$ python3 -q
>>> import numpy as np
>>> from numpy import linalg as LA
>>> np.set_printoptions(precision=3, suppress=True, linewidth=200, sign=" ")
>>> rd = lambda a: np.round(a, 3) + 0
>>> mat = np.loadtxt("layer10.csv", delimiter=",")
>>> print(mat)
[[  1.  -4.  16. -64.]
 [  1.  -3.   9. -27.]
 [  1.  -2.   4.  -8.]
 [  1.  -1.   1.  -1.]
 [  1.   0.   0.   0.]
 [  1.   1.   1.   1.]
 [  1.   2.   4.   8.]
 [  1.   3.   9.  27.]
 [  1.   4.  16.  64.]
 [  1.   5.  25. 125.]
 [  1.   6.  36. 216.]]
>>> vec = np.array([-6, -1, -8, 8])
>>> target = mat @ vec
>>> print(rd(LA.solve(mat.T @ mat, mat.T @ target)))
[-6. -1. -8.  8.]
>>> print(rd(LA.lstsq(mat, target)[0]))
[-6. -1. -8.  8.]
>>> rng = np.random.default_rng(695)
>>> target = target + 0.3 * rng.normal(size=11)
>>> print(rd(target))
[-641.828 -291.283  -99.608  -21.28    -5.466   -6.65    24.327  134.93   373.9    789.304 1428.205]
>>> c, *_ = LA.lstsq(mat, target)
>>> print(rd(mat.T @ (target - mat @ c)))
[ 0.  0.  0.  0.]
>>> print(c.round())
[-6. -1. -8.  8.]
>>> print(rd(LA.norm(target - mat @ c)))
0.865
>>> feats = np.load("x.npy")
>>> print(feats)
[[ 0  3  7  8  1  8]
 [ 0  0  3  9  7  5]
 [ 0  0  0  4  4  3]
 [ 0  0  0  0  6  0]
 [ 0  0  0  0  0  9]
 [ 0  0  0  0  0  0]]
>>> Uu, s, VT = LA.svd(feats)
>>> V = VT[:(s > 1e-8).sum()]
>>> vec = feats[3] + 4 * feats[1] + rng.integers(2) * np.eye(6)[5]
>>> print(vec)
[  0.   0.  12.  36.  34.  21.]
>>> print(rd(V.T @ V))
[[ 0.  0.  0.  0.  0.  0.]
 [ 0.  1.  0.  0.  0.  0.]
 [ 0.  0.  1.  0.  0.  0.]
 [ 0.  0.  0.  1.  0.  0.]
 [ 0.  0.  0.  0.  1.  0.]
 [ 0.  0.  0.  0.  0.  1.]]
